In [1]: import numpy as np

In [2]: from numpy import linalg as LA

In [3]: np.set_printoptions(precision=2, suppress=True, linewidth=140, floatmode="fixed")

In [4]: A = np.loadtxt("out3.csv", delimiter=",")

In [5]: A
Out[5]: 
array([[-0.40,  0.67,  0.33, -0.53,  0.06],
       [-0.74, -0.30,  0.41,  0.43, -0.08],
       [-0.05,  0.58, -0.31,  0.52, -0.55],
       [-0.53, -0.19, -0.76, -0.32, -0.01],
       [-0.08,  0.30, -0.20,  0.41,  0.83]])

In [6]: proj = np.triu(np.array([[0, -2, 3, -2, 0],
   ...:     [0, 0, 1, -2, 3],
   ...:     [2, -1, 0, 0, -2],
   ...:     [1, 2, 2, 0, -1],
   ...:     [1, 0, 0, 0, 0]]), 1) + np.eye(5)

In [7]: out = proj @ A @ LA.inv(proj)

In [8]: round(LA.det(out), 2)
Out[8]: np.float64(1.0)

In [9]: round(float(np.trace(out)), 2), round(float(np.trace(A)), 2)
Out[9]: (-0.49, -0.49)

In [10]: np.round(A.T @ A, 2) + 0
Out[10]: 
array([[1.00, 0.00, 0.00, 0.00, 0.00],
       [0.00, 1.00, 0.00, 0.00, 0.00],
       [0.00, 0.00, 1.00, 0.00, 0.00],
       [0.00, 0.00, 0.00, 1.00, 0.00],
       [0.00, 0.00, 0.00, 0.00, 1.00]])

In [11]: round(float(A[:, 4] @ A[:, 3]), 2)
Out[11]: 0.0

In [12]: W1 = np.array([[-1, -3, -2, -2, 0, 0],
    ...:     [-1, 1, 2, 3, 0, 1],
    ...:     [0, -1, -2, 0, 0, -3],
    ...:     [3, 3, 3, 1, 0, 2],
    ...:     [3, 2, 3, 2, 0, -3]])

In [13]: c = np.array([3, 3, 3, -3, -2, -1])

In [14]: H = np.maximum(A @ W1 + c, 0)

In [15]: (H > 0).mean(axis=0)
Out[15]: array([1.00, 1.00, 1.00, 0.20, 0.00, 0.40])

In [16]: cent = np.array([[5, 2], [-1, 1], [5, 3], [2, 3], [1, -3], [2, 1]])

In [17]: H @ cent
Out[17]: 
array([[18.97, 14.97],
       [40.41, 28.18],
       [37.79, 26.86],
       [31.69, 22.90],
       [65.70, 43.78]])
